>>> import numpy as np
>>> np.set_printoptions(precision=1, suppress=True, linewidth=140)
>>> tidy = lambda a: np.round(a, 1) + 0
>>> K = np.load("data.npy")
>>> K
array([[2, 1, 0, 0],
       [1, 2, 0, 0],
       [0, 0, 2, 1],
       [0, 0, 1, 2]])
>>> # 2 groups of indices that never mix
>>> x0 = np.array([2, 3, -1, -2])
>>> y = K @ x0
>>> y
array([ 7,  8, -4, -5])
>>> tidy(np.linalg.solve(K.T, K[2]))
array([0., 0., 1., 0.])
>>> tidy(np.linalg.solve(K, y + K[:, 1]))
array([ 2.,  4., -1., -2.])
>>> tidy(np.linalg.solve(K, 4 * y))
array([ 8., 12., -4., -8.])
>>> tidy(np.linalg.solve(K, y))
array([ 2.,  3., -1., -2.])
>>> evals, evecs = np.linalg.eig(K)
>>> tidy(np.sort(np.linalg.eigvals(K @ K)))
array([1., 1., 9., 9.])
>>> evals
array([3., 1., 3., 1.])
>>> tidy(np.sort(np.linalg.eigvals(np.linalg.inv(K))))
array([0.3, 0.3, 1. , 1. ])
>>> Lm = np.linalg.cholesky(K)
>>> np.prod(np.diag(Lm)) ** 2, tidy(np.linalg.det(K))
(np.float64(9.0), np.float64(9.0))
>>> np.linalg.eigvalsh(K).min() > 0
np.True_
>>> B = K[0, 0] * K[1:] - np.outer(K[1:, 0], K[0])
>>> B
array([[0, 3, 0, 0],
       [0, 0, 4, 2],
       [0, 0, 2, 4]])
>>> np.linalg.matrix_rank(B), np.linalg.matrix_rank(K)
(np.int64(3), np.int64(4))
>>> np.flatnonzero(~B.round(6).any(axis=1))
array([], dtype=int64)
>>> A = np.array([[0, 0, 0, 1, 0, 0],
...     [0, 0, 0, 0, 0, 0],
...     [0, 0, 0, 0, 0, 0],
...     [1, 0, 0, 0, 0, 1],
...     [0, 0, 0, 0, 0, 0],
...     [0, 0, 0, 1, 0, 0]])
>>> # row 2 repeats row 1
>>> np.trace(A @ A @ A) // 6
np.int64(0)
>>> A.sum(axis=0)
array([1, 0, 0, 2, 0, 1])
>>> Lm = np.diag(A.sum(axis=1)) - A
>>> round(np.linalg.det(Lm[1:, 1:]))
0
>>> Lm @ np.ones(6)
array([0., 0., 0., 0., 0., 0.])
>>> cent = 20 * np.array([[1.1, -1.0, -1.5], [-0.3, -0.4, -1.3]])
>>> rng = np.random.default_rng(138)
>>> z = rng.integers(0, 2, 31)
>>> X = cent[z] + rng.normal(size=(31, 3))
>>> tidy(X)
array([[ -7.2,  -8.5, -26. ],
       [ -4.9,  -8.3, -26.8],
       [ -6.5,  -7.6, -26.5],
       [ -5.2,  -8.4, -27. ],
       [ 22. , -19.4, -28.7],
       [ -7.1,  -8.1, -24.9],
       [ -5.3,  -8. , -26.1],
       [ -5.4,  -7.5, -25.4],
       [ -3.8,  -7.5, -26.7],
       [ -6.3,  -9.9, -25.8],
       [ 22.9, -19.6, -28.8],
       [ -5.3,  -8.9, -25.6],
       [ 23.6, -19.2, -30.1],
       [ -7.4,  -7.7, -26.1],
       [ -7.5,  -8. , -25.7],
       [ 22.1, -20.5, -29.9],
       [ 20.6, -19. , -30.5],
       [ 21.3, -18.4, -29.4],
       [ 22.7, -20.2, -30.2],
       [ -6.8,  -7.1, -26.5],
       [ 23. , -21. , -32. ],
       [ 23. , -20.1, -29.8],
       [ 21.7, -18.3, -30.9],
       [ 22.6, -18.5, -30.4],
       [ 21.5, -21.5, -30.2],
       [ 21. , -20.3, -31.1],
       [ 22.7, -21.4, -29.8],
       [ 21.9, -20. , -30.9],
       [ 22.9, -18.1, -28.2],
       [ -7.6,  -7.6, -27.8],
       [ -6.8,  -9.1, -27.3]])
>>> B = np.array([[0, 2], [0, -1], [1, -2]])
>>> tidy(np.einsum("ij->j", X))
array([ 262.3, -437.7, -875. ])
>>> np.vstack([X, B.T]).shape
(33, 3)
>>> np.linalg.matrix_rank(np.vstack([X, B.T]))
np.int64(3)
>>> np.linalg.matrix_rank(X @ B)
np.int64(2)
